$ ipython --no-banner

In [1]: import numpy as np

In [2]: import numpy.linalg as la

In [3]: np.set_printoptions(precision=2, suppress=True, linewidth=200)

In [4]: rnd = lambda a: np.round(a, 2) + 0

In [5]: X = np.load("arr.npy")

In [6]: rnd(X)
Out[6]: 
array([[ 0.02, -0.05,  0.09,  0.02, -0.05, -0.02,  0.05, -0.02],
       [-0.05,  0.16, -0.27, -0.05,  0.16,  0.05, -0.16,  0.05],
       [ 0.09, -0.27,  0.45,  0.09, -0.27, -0.09,  0.27, -0.09],
       [ 0.02, -0.05,  0.09,  0.02, -0.05, -0.02,  0.05, -0.02],
       [-0.05,  0.16, -0.27, -0.05,  0.16,  0.05, -0.16,  0.05],
       [-0.02,  0.05, -0.09, -0.02,  0.05,  0.02, -0.05,  0.02],
       [ 0.05, -0.16,  0.27,  0.05, -0.16, -0.05,  0.16, -0.05],
       [-0.02,  0.05, -0.09, -0.02,  0.05,  0.02, -0.05,  0.02]])

In [7]: # row 3 repeats row 0

In [8]: [round(float(x), 2) for x in la.svd(X, compute_uv=False)[:3]]
Out[8]: [1.0, 0.0, 0.0]

In [9]: la.cond(X) > 100
Out[9]: np.True_

In [10]: A2 = np.array([[1, 1], [1, -1]])

In [11]: rng = np.random.default_rng(3276)

In [12]: feats = np.kron(A2, np.kron(A2, A2))[rng.permutation(8)][:4]

In [13]: feats
Out[13]: 
array([[ 1,  1, -1, -1,  1,  1, -1, -1],
       [ 1, -1, -1,  1, -1,  1,  1, -1],
       [ 1,  1,  1,  1,  1,  1,  1,  1],
       [ 1,  1, -1, -1, -1, -1,  1,  1]])

In [14]: blk = np.stack([feats, 5 * feats, feats[::-1]])

In [15]: np.einsum("bij,cij->bc", blk, blk)
Out[15]: 
array([[ 32, 160,   0],
       [160, 800,   0],
       [  0,   0,  32]])

In [16]: (blk @ feats.T).shape
Out[16]: (3, 4, 4)

In [17]: rnd(la.norm(blk, axis=(1, 2)))
Out[17]: array([ 5.66, 28.28,  5.66])

In [18]: la.matrix_rank(blk.reshape(3, -1))
Out[18]: np.int64(2)

In [19]: la.matrix_rank(blk)
Out[19]: array([4, 4, 4])

In [20]: blk.shape
Out[20]: (3, 4, 8)
